$ ipython --no-banner

In [1]: import numpy as np

In [2]: np.set_printoptions(suppress=True, linewidth=200)

In [3]: tidy = lambda a: np.round(a, 2) + 0

In [4]: J = np.array([[0, 0, 7], [0, 0, 4], [-7, -4, 0]])

In [5]: J
Out[5]: 
array([[ 0,  0,  7],
       [ 0,  0,  4],
       [-7, -4,  0]])

In [6]: vec = np.array([2, 0, 0])

In [7]: tidy(np.linalg.det(J))
Out[7]: np.float64(0.0)

In [8]: vec @ J @ vec
Out[8]: np.int64(0)

In [9]: tidy(np.linalg.eigvals(J).real)
Out[9]: array([0., 0., 0.])

In [10]: tidy(np.linalg.svd(J, compute_uv=False))
Out[10]: array([8.06, 8.06, 0.  ])

In [11]: q = np.linalg.solve(np.eye(3) - J, np.eye(3) + J)

In [12]: tidy(np.linalg.det(q))
Out[12]: np.float64(1.0)

In [13]: tidy(np.trace(np.linalg.pinv(J) @ J))
Out[13]: np.float64(2.0)

In [14]: np.allclose(J[:-1].T @ np.linalg.lstsq(J[:-1].T, J[-1])[0], J[-1])
Out[14]: False

In [15]: np.linalg.lstsq(J[:-1].T, J[-1])[2]
Out[15]: np.int32(1)

In [16]: rng = np.random.default_rng(5)

In [17]: labels = rng.permutation(3)

In [18]: labels
Out[18]: array([1, 2, 0])

In [19]: M2 = J[labels][:, labels]

In [20]: M2
Out[20]: 
array([[ 0,  4,  0],
       [-4,  0, -7],
       [ 0,  7,  0]])

In [21]: np.trace(M2)
Out[21]: np.int64(0)

In [22]: Uu, sig, Vt = np.linalg.svd(J)

In [23]: tidy(sig)
Out[23]: array([8.06, 8.06, 0.  ])

In [24]: np.argmax(sig[:-1] / (sig[1:] + 1e-6)) + 1
Out[24]: np.int64(2)

In [25]: M2 = Uu[:, :2] @ np.diag(sig[:2]) @ Vt[:2]

In [26]: np.linalg.matrix_rank(M2)
Out[26]: np.int64(2)

In [27]: tidy(np.linalg.norm(J - M2) / np.linalg.norm(J))
Out[27]: np.float64(0.0)

In [28]: M2
Out[28]: 
array([[ 0.,  0.,  7.],
       [ 0.,  0.,  4.],
       [-7., -4.,  0.]])
